$ ipython --no-banner

In [1]: import numpy as np

In [2]: np.set_printoptions(precision=2, suppress=True, linewidth=100)

In [3]: data = np.loadtxt("run5.csv", delimiter=",")

In [4]: data
Out[4]: 
array([[-3., -2., -1.,  0.],
       [ 1.,  2.,  3.,  4.],
       [ 5.,  6.,  7.,  8.],
       [ 9., 10., 11., 12.],
       [13., 14., 15., 16.],
       [17., 18., 19., 20.]])

In [5]: np.linalg.lstsq(data[:-1].T, data[-1])[2]
Out[5]: np.int32(2)

In [6]: print(np.allclose(data[:-1].T @ np.linalg.lstsq(data[:-1].T, data[-1])[0], data[-1]))
True

In [7]: np.argsort(-np.linalg.norm(data, axis=0).round(6), kind="stable")[:3]
Out[7]: array([3, 2, 1])

In [8]: t3 = np.stack([data, -1 * data, data[::-1]])

In [9]: t3.shape
Out[9]: (3, 6, 4)

In [10]: np.linalg.matrix_rank(t3.reshape(3, -1))
Out[10]: np.int64(2)

In [11]: np.linalg.norm(t3, axis=(1, 2))
Out[11]: array([53.7, 53.7, 53.7])

In [12]: np.einsum("bij,cij->bc", t3, t3)
Out[12]: 
array([[ 2884., -2884.,   644.],
       [-2884.,  2884.,  -644.],
       [  644.,  -644.,  2884.]])

In [13]: print(t3.sum(axis=0))
[[17. 18. 19. 20.]
 [13. 14. 15. 16.]
 [ 9. 10. 11. 12.]
 [ 5.  6.  7.  8.]
 [ 1.  2.  3.  4.]
 [-3. -2. -1.  0.]]

In [14]: np.linalg.matrix_rank(t3)
Out[14]: array([2, 2, 2])

In [15]: J = np.loadtxt("dump.csv", delimiter=",")

In [16]: print(J)
[[ 3.  0.  1.  1.]
 [ 0.  0. -1.  1.]
 [-3. -1.  0. -1.]
 [ 3.  0.  1.  1.]
 [-2.  2.  2. -3.]
 [ 0.  0.  0.  0.]
 [ 0.  1. -2.  1.]
 [ 0.  0.  0.  0.]
 [ 0.  1. -2.  1.]
 [ 0.  1. -2.  1.]
 [ 0.  0.  0.  0.]
 [ 0.  0.  0.  0.]
 [-3. -1.  0. -1.]
 [-3.  0. -2.  0.]
 [ 0.  0.  0.  0.]
 [ 0.  0. -1.  1.]
 [-2.  2.  2. -3.]
 [ 0. -1.  1.  0.]
 [ 3.  0.  1.  1.]
 [-2.  3.  0. -2.]]

In [17]: vec = np.array([1, 1, 0, 2])

In [18]: rhs = J @ vec

In [19]: b, lr = np.zeros(4), 1 / np.linalg.norm(J, 2) ** 2

In [20]: for i in range(60):
    ...:     b -= lr * J.T @ (J @ b - rhs)
    ...:     if i % 10 == 0: print(i, round(np.linalg.norm(J @ b - rhs), 2))
    ...: 
0 4.07
10 0.72
20 0.66
30 0.64
40 0.62
50 0.6

In [21]: round(np.linalg.cond(J), 2)
Out[21]: np.float64(18.29)
